% python3 -q
>>> import numpy as np
>>> np.set_printoptions(precision=3, suppress=True, linewidth=200)
>>> def rd(a):
...     return np.round(a, 3) + 0
... 
>>> J = np.loadtxt("x.csv", delimiter=",")
>>> J
array([[ 2.,  0.,  3.,  3.,  2.,  3.,  1.,  3.,  2., -3.,  1.,  1., -3.,  3., -2.],
       [-2.,  2.,  0.,  3.,  3.,  2.,  3.,  1.,  3.,  2., -3.,  1.,  1., -3.,  3.],
       [ 3., -2.,  2.,  0.,  3.,  3.,  2.,  3.,  1.,  3.,  2., -3.,  1.,  1., -3.],
       [-3.,  3., -2.,  2.,  0.,  3.,  3.,  2.,  3.,  1.,  3.,  2., -3.,  1.,  1.],
       [ 1., -3.,  3., -2.,  2.,  0.,  3.,  3.,  2.,  3.,  1.,  3.,  2., -3.,  1.],
       [ 1.,  1., -3.,  3., -2.,  2.,  0.,  3.,  3.,  2.,  3.,  1.,  3.,  2., -3.],
       [-3.,  1.,  1., -3.,  3., -2.,  2.,  0.,  3.,  3.,  2.,  3.,  1.,  3.,  2.],
       [ 2., -3.,  1.,  1., -3.,  3., -2.,  2.,  0.,  3.,  3.,  2.,  3.,  1.,  3.],
       [ 3.,  2., -3.,  1.,  1., -3.,  3., -2.,  2.,  0.,  3.,  3.,  2.,  3.,  1.],
       [ 1.,  3.,  2., -3.,  1.,  1., -3.,  3., -2.,  2.,  0.,  3.,  3.,  2.,  3.],
       [ 3.,  1.,  3.,  2., -3.,  1.,  1., -3.,  3., -2.,  2.,  0.,  3.,  3.,  2.],
       [ 2.,  3.,  1.,  3.,  2., -3.,  1.,  1., -3.,  3., -2.,  2.,  0.,  3.,  3.],
       [ 3.,  2.,  3.,  1.,  3.,  2., -3.,  1.,  1., -3.,  3., -2.,  2.,  0.,  3.],
       [ 3.,  3.,  2.,  3.,  1.,  3.,  2., -3.,  1.,  1., -3.,  3., -2.,  2.,  0.],
       [ 0.,  3.,  3.,  2.,  3.,  1.,  3.,  2., -3.,  1.,  1., -3.,  3., -2.,  2.]])
>>> O, vecs = np.linalg.qr(J[:, :2])[0], np.linalg.qr(J[:, 2:])[0]
>>> sig = np.linalg.svd(O.T @ vecs, compute_uv=False)
>>> (sig > 0.9).sum()
np.int64(1)
>>> rd(sig)
array([0.951, 0.83 ])
>>> rd(np.linalg.norm(O @ O.T - vecs @ vecs.T, 2))
np.float64(1.0)
>>> f = np.array([3, -2, 3, -2, 3, 1, 2, 2, 2, 3, 1, 3, 0, 0, -1])
>>> B = J + np.outer(f, np.eye(15)[12])
>>> rd(np.linalg.det(B) / np.linalg.det(J)), rd(1 + np.linalg.solve(J, f)[12])
(np.float64(1.123), np.float64(1.123))
>>> np.linalg.matrix_rank(B - J)
np.int64(1)
>>> data = np.loadtxt("arr.csv", delimiter=",")
>>> data
array([[-10.,  -6.,   0.,  -2.,  -6.,  -2.],
       [  0.,   0.,   0.,   0.,   0.,   0.],
       [ -5.,  -3.,   0.,  -1.,  -3.,  -1.],
       [-10.,  -6.,   0.,  -2.,  -6.,  -2.],
       [ -5.,  -3.,   0.,  -1.,  -3.,  -1.],
       [ -5.,  -3.,   0.,  -1.,  -3.,  -1.],
       [  0.,   0.,   0.,   0.,   0.,   0.],
       [ -5.,  -3.,   0.,  -1.,  -3.,  -1.],
       [ -5.,  -3.,   0.,  -1.,  -3.,  -1.],
       [ -5.,  -3.,   0.,  -1.,  -3.,  -1.],
       [ -5.,  -3.,   0.,  -1.,  -3.,  -1.],
       [ -5.,  -3.,   0.,  -1.,  -3.,  -1.]])
>>> [round(float(x), 3) for x in np.linalg.svd(data, compute_uv=False)[:3]]
[26.833, 0.0, 0.0]
>>> rd(np.linalg.norm(data, 2) / np.linalg.norm(data))
np.float64(1.0)
>>> rd(np.linalg.svd(data, compute_uv=False))
array([26.833,  0.   ,  0.   ,  0.   ,  0.   ,  0.   ])
>>> np.linalg.rank(data)
Traceback (most recent call last):
  File "<python-input-19>", line 1, in <module>
    np.linalg.rank(data)
    ^^^^^^^^^^^^^^
AttributeError: module 'numpy.linalg' has no attribute 'rank'
>>> np.unravel_index(np.abs(data).argmax(), data.shape)
(np.int64(0), np.int64(0))
>>> data.shape
(12, 6)
>>> np.diff(data, axis=0)
array([[10.,  6.,  0.,  2.,  6.,  2.],
       [-5., -3.,  0., -1., -3., -1.],
       [-5., -3.,  0., -1., -3., -1.],
       [ 5.,  3.,  0.,  1.,  3.,  1.],
       [ 0.,  0.,  0.,  0.,  0.,  0.],
       [ 5.,  3.,  0.,  1.,  3.,  1.],
       [-5., -3.,  0., -1., -3., -1.],
       [ 0.,  0.,  0.,  0.,  0.,  0.],
       [ 0.,  0.,  0.,  0.,  0.,  0.],
       [ 0.,  0.,  0.,  0.,  0.,  0.],
       [ 0.,  0.,  0.,  0.,  0.,  0.]])
>>> np.linalg.matrix_rank(data)
np.int64(1)
>>> np.zeros(12, 6)
Traceback (most recent call last):
  File "<python-input-24>", line 1, in <module>
    np.zeros(12, 6)
    ~~~~~~~~^^^^^^^
TypeError: Cannot interpret '6' as a data type
>>> def softmax(z):
...     e = np.exp(z - z.max(axis=-1, keepdims=True))
...     return e / e.sum(axis=-1, keepdims=True)
... 
>>> rd(softmax(data).sum(axis=1))
array([1., 1., 1., 1., 1., 1., 1., 1., 1., 1., 1., 1.])
>>> S = data @ data.T / np.sqrt(6)
>>> rd(softmax(S)[11] @ data)
array([-10.,  -6.,   0.,  -2.,  -6.,  -2.])
>>> rd(softmax(S + np.triu(np.full(S.shape, -np.inf), 1)))
array([[1.   , 0.   , 0.   , 0.   , 0.   , 0.   , 0.   , 0.   , 0.   , 0.   , 0.   , 0.   ],
       [0.5  , 0.5  , 0.   , 0.   , 0.   , 0.   , 0.   , 0.   , 0.   , 0.   , 0.   , 0.   ],
       [1.   , 0.   , 0.   , 0.   , 0.   , 0.   , 0.   , 0.   , 0.   , 0.   , 0.   , 0.   ],
       [0.5  , 0.   , 0.   , 0.5  , 0.   , 0.   , 0.   , 0.   , 0.   , 0.   , 0.   , 0.   ],
       [0.5  , 0.   , 0.   , 0.5  , 0.   , 0.   , 0.   , 0.   , 0.   , 0.   , 0.   , 0.   ],
       [0.5  , 0.   , 0.   , 0.5  , 0.   , 0.   , 0.   , 0.   , 0.   , 0.   , 0.   , 0.   ],
       [0.143, 0.143, 0.143, 0.143, 0.143, 0.143, 0.143, 0.   , 0.   , 0.   , 0.   , 0.   ],
       [0.5  , 0.   , 0.   , 0.5  , 0.   , 0.   , 0.   , 0.   , 0.   , 0.   , 0.   , 0.   ],
       [0.5  , 0.   , 0.   , 0.5  , 0.   , 0.   , 0.   , 0.   , 0.   , 0.   , 0.   , 0.   ],
       [0.5  , 0.   , 0.   , 0.5  , 0.   , 0.   , 0.   , 0.   , 0.   , 0.   , 0.   , 0.   ],
       [0.5  , 0.   , 0.   , 0.5  , 0.   , 0.   , 0.   , 0.   , 0.   , 0.   , 0.   , 0.   ],
       [0.5  , 0.   , 0.   , 0.5  , 0.   , 0.   , 0.   , 0.   , 0.   , 0.   , 0.   , 0.   ]])
>>> m1 = np.load("dump.npy")
>>> m1
array([[ 3,  0,  0,  0,  0,  0],
       [ 0,  7,  0,  0,  0,  0],
       [ 0,  0,  1,  0,  0,  0],
       [ 0,  0,  0,  2,  0,  0],
       [ 0,  0,  0,  0,  2,  0],
       [ 0,  0,  0,  0,  0, -7]])
>>> f = np.array([-2, -1, 2])
>>> np.array([np.convolve(row, f, "same") for row in m1])
array([[ -3,   6,   0,   0,   0,   0],
       [-14,  -7,  14,   0,   0,   0],
       [  0,  -2,  -1,   2,   0,   0],
       [  0,   0,  -4,  -2,   4,   0],
       [  0,   0,   0,  -4,  -2,   4],
       [  0,   0,   0,   0,  14,   7]])
>>> np.convolve(m1[4], f)
array([ 0,  0,  0,  0, -4, -2,  4,  0])
>>> np.polyval(f, m1[4])
array([ 2,  2,  2,  2, -8,  2])
>>> G = J.T @ J
>>> rd(np.linalg.eigvalsh(G)[::-1])
array([256.   , 163.408, 163.408, 141.324, 141.324,  73.463,  73.463,  67.   ,  67.   ,  26.015,  26.015,  13.592,  13.592,   2.198,   2.198])
>>> np.linalg.matrix_rank(G)
np.int64(15)
>>> rd(np.linalg.svd(J, compute_uv=False) ** 2)
array([256.   , 163.408, 163.408, 141.324, 141.324,  73.463,  73.463,  67.   ,  67.   ,  26.015,  26.015,  13.592,  13.592,   2.198,   2.198])
>>> (J @ J.T).shape
(15, 15)
